$ python3 -q
>>> import numpy as np
>>> from numpy import linalg as LA
>>> np.set_printoptions(precision=1, suppress=True, linewidth=120)
>>> A = np.load("data.npy")
>>> A
array([[ 2,  2, -4, -3,  4, -3, -3],
       [ 0,  3,  1,  1,  5, -1,  4],
       [ 0,  0,  3,  0, -3, -5, -3],
       [ 0,  0,  0,  0, -1,  0,  3],
       [ 0,  0,  0,  0, -4,  0,  2],
       [ 0,  0,  0,  0,  0, -2, -4],
       [ 0,  0,  0,  0,  0,  0,  1]])
>>> U, sigma, Vh = LA.svd(A)
>>> sigma.round(1) + 0
array([9.4, 9.2, 5.7, 3.9, 0.9, 0.5, 0. ])
>>> np.argmax(sigma[:-1] / (sigma[1:] + 1e-6)) + 1
np.int64(6)
>>> out = U[:, :6] @ np.diag(sigma[:6]) @ Vh[:6]
>>> np.round(np.abs(A - out).max(), 1)
np.float64(0.0)
>>> out.round(1) + 0
array([[ 2.,  2., -4., -3.,  4., -3., -3.],
       [ 0.,  3.,  1.,  1.,  5., -1.,  4.],
       [ 0.,  0.,  3.,  0., -3., -5., -3.],
       [ 0.,  0.,  0.,  0., -1.,  0.,  3.],
       [ 0.,  0.,  0.,  0., -4.,  0.,  2.],
       [ 0.,  0.,  0.,  0.,  0., -2., -4.],
       [ 0.,  0.,  0.,  0.,  0.,  0.,  1.]])
>>> U, sigma, Vh = LA.svd(A)
>>> evecs = Vh[:(sigma > 1e-8).sum()]
>>> rng = np.random.default_rng(4180)
>>> x0 = A[0] + -1 * A[5] + rng.integers(2) * np.eye(7)[2]
>>> x0
array([ 2.,  2., -4., -3.,  4., -1.,  1.])
>>> np.round(evecs.T @ evecs, 1) + 0
array([[ 0.2,  0.1,  0. , -0.4,  0. ,  0. ,  0. ],
       [ 0.1,  1. ,  0. ,  0.1,  0. ,  0. ,  0. ],
       [ 0. ,  0. ,  1. ,  0. ,  0. ,  0. ,  0. ],
       [-0.4,  0.1,  0. ,  0.8,  0. ,  0. ,  0. ],
       [ 0. ,  0. ,  0. ,  0. ,  1. ,  0. ,  0. ],
       [ 0. ,  0. ,  0. ,  0. ,  0. ,  1. ,  0. ],
       [ 0. ,  0. ,  0. ,  0. ,  0. ,  0. ,  1. ]])
>>> np.diag(evecs.T @ evecs)
array([0.2, 1. , 1. , 0.8, 1. , 1. , 1. ])
>>> out = A + rng.integers(-2, 3, (7, 6)) @ rng.integers(-2, 3, (6, 7))
>>> out
array([[  6,   1,  -3,  -3,  -5,  -8,   6],
       [ -1,   3,  -1,   0,  11,   4,  -6],
       [  9,   5,  -4,   0, -13, -12,   6],
       [ -4,  -1,   3,   4,   4,  10,  -7],
       [  6,   6,  -2,  11, -16,  -2,   6],
       [ -6,  -5,   5,   3,  -1,   1,  -7],
       [ 10,   4,  -2,   1,  -7,  -6,   6]])
>>> np.abs(out - A).sum(axis=1)
array([29, 25, 47, 37, 43, 26, 35])
>>> print(np.round(LA.svd(out - A, compute_uv=False), 1) + 0)
[36.2 15.2 12.4  4.4  3.4  2.5  0. ]
>>> out - A
array([[  4,  -1,   1,   0,  -9,  -5,   9],
       [ -1,   0,  -2,  -1,   6,   5, -10],
       [  9,   5,  -7,   0, -10,  -7,   9],
       [ -4,  -1,   3,   4,   5,  10, -10],
       [  6,   6,  -2,  11, -12,  -2,   4],
       [ -6,  -5,   5,   3,  -1,   3,  -3],
       [ 10,   4,  -2,   1,  -7,  -6,   5]])
>>> r = LA.matrix_rank(A)
>>> r
np.int64(6)
>>> null = LA.svd(A)[2][r:].T
>>> [int(LA.matrix_rank(A[:i])) for i in range(1, len(A) + 1)]
[1, 2, 3, 4, 5, 6, 6]
>>> null.shape
(7, 1)
>>> idx = rng.permutation(7)
>>> idx
array([6, 3, 4, 0, 1, 2, 5])
>>> out = A[idx][:, idx]
>>> print(np.allclose(out, A))
False
>>> np.round(LA.det(out), 1), np.round(LA.det(A[idx]), 1)
(np.float64(0.0), np.float64(0.0))
>>> E = np.load("dump.npy")
>>> E
array([[ -0.9,   0.7,  -4.3,  -1.5,  -0.9],
       [  1. ,  -0.5,  -8.1,   0. ,  -1.6],
       [  0.7,  -0.6,  -5.9,  -1.3,  -1.2],
       [ -0.2,  -1. ,  -4.1,  -0.3,  -0.8],
       [  0.3,  -1.1,  -6. ,   0.3,  -1.2],
       [ -0.7,  -1.2,  -0.1,  -0.6,   0. ],
       [ -0.4,   1.2,  -9.4,  -0.1,  -1.9],
       [  1. ,   0.6,  -4.6,  -1.4,  -0.9],
       [  1.2,   0.1,  -8.7,   1.3,  -1.7],
       [  1. ,   0.6,  -0.6,  -1. ,  -0.1],
       [ -0.6,  -1.4,  -0.7,  -1.1,  -0.1],
       [  0.7,  -1. ,   9.5,   0.1,   1.9],
       [  1.9,  -0.9,  -1.9,  -0.3,  -0.4],
       [ -0.8,   0.1,   1.9,  -0.9,   0.4],
       [  0. ,   1.5,  -3.4,  -0.1,  -0.7],
       [ -0.3,   2.7,   0.5,   0.6,   0.1],
       [  0.2,  -0.8,  -4.6,  -0.5,  -0.9],
       [ -1.3,   0.1,  -0.2,   0.8,   0. ],
       [ -0.8,  -0.9,   0. ,  -0.7,   0. ],
       [ -0.7,   1.2,   3.4,   0. ,   0.7],
       [ -1.5,   0.4,  -2.2,  -0.2,  -0.4],
       [ -2.2,  -0.6,   3.6,   0.5,   0.7],
       [ -0.6,   1.2,   1. ,   1.2,   0.2],
       [  0.1,   1. ,  -8.9,  -0.9,  -1.8],
       [  0. ,  -0.5,   1.9,   1.1,   0.4],
       [  0.3,  -0.9,   8.5,  -0.4,   1.7],
       [  0.1,  -1.3,   5.6,   0.6,   1.1],
       [ -0.3,  -1.4,   5.5,  -1.4,   1.1],
       [ -1.2,   0. ,  -0.4,  -0.6,  -0.1],
       [  0. ,   1.7, -11.7,  -0.1,  -2.3],
       [  0.8,   0.4,   4. ,   1.8,   0.8],
       [  0.6,  -0.5,   0. ,   1.1,   0. ],
       [  0.8,   0.5, -10.4,   0.6,  -2.1],
       [ -2.3,  -1. ,   1.1,   0.4,   0.2],
       [  1. ,   2.1,   3.9,  -0.8,   0.8],
       [ -0.2,  -2.2,  -3.4,   0.6,  -0.7],
       [  0.2,  -0.1,  -0.1,   1.7,   0. ],
       [  1.2,  -0.4,  -2. ,   0.3,  -0.4],
       [ -0.9,   0. ,   4.8,   1.7,   1. ]])
>>> # column 2 is much longer than the rest
>>> round(float(np.abs(LA.eigvals(A)).max()), 1)
4.0
>>> A @ A
array([[  4,  10, -18,  -4,  17,  18,  22],
       [  0,   9,   6,   3,  -9,  -6,  30],
       [  0,   0,   9,   0,   3,  -5,   2],
       [  0,   0,   0,   0,   4,   0,   1],
       [  0,   0,   0,   0,  16,   0,  -6],
       [  0,   0,   0,   0,   0,   4,   4],
       [  0,   0,   0,   0,   0,   0,   1]])
>>> LA.matrix_power(A, 4)
array([[  16,  130, -174,   14,  180,  174,  340],
       [   0,   81,  108,   27, -195, -108,  345],
       [   0,    0,   81,    0,   75,  -65,  -18],
       [   0,    0,    0,    0,   64,    0,  -23],
       [   0,    0,    0,    0,  256,    0, -102],
       [   0,    0,    0,    0,    0,   16,   20],
       [   0,    0,    0,    0,    0,    0,    1]])
>>> A.inv()
Traceback (most recent call last):
  File "<python-input-39>", line 1, in <module>
    A.inv()
    ^^^^^
AttributeError: 'numpy.ndarray' object has no attribute 'inv'
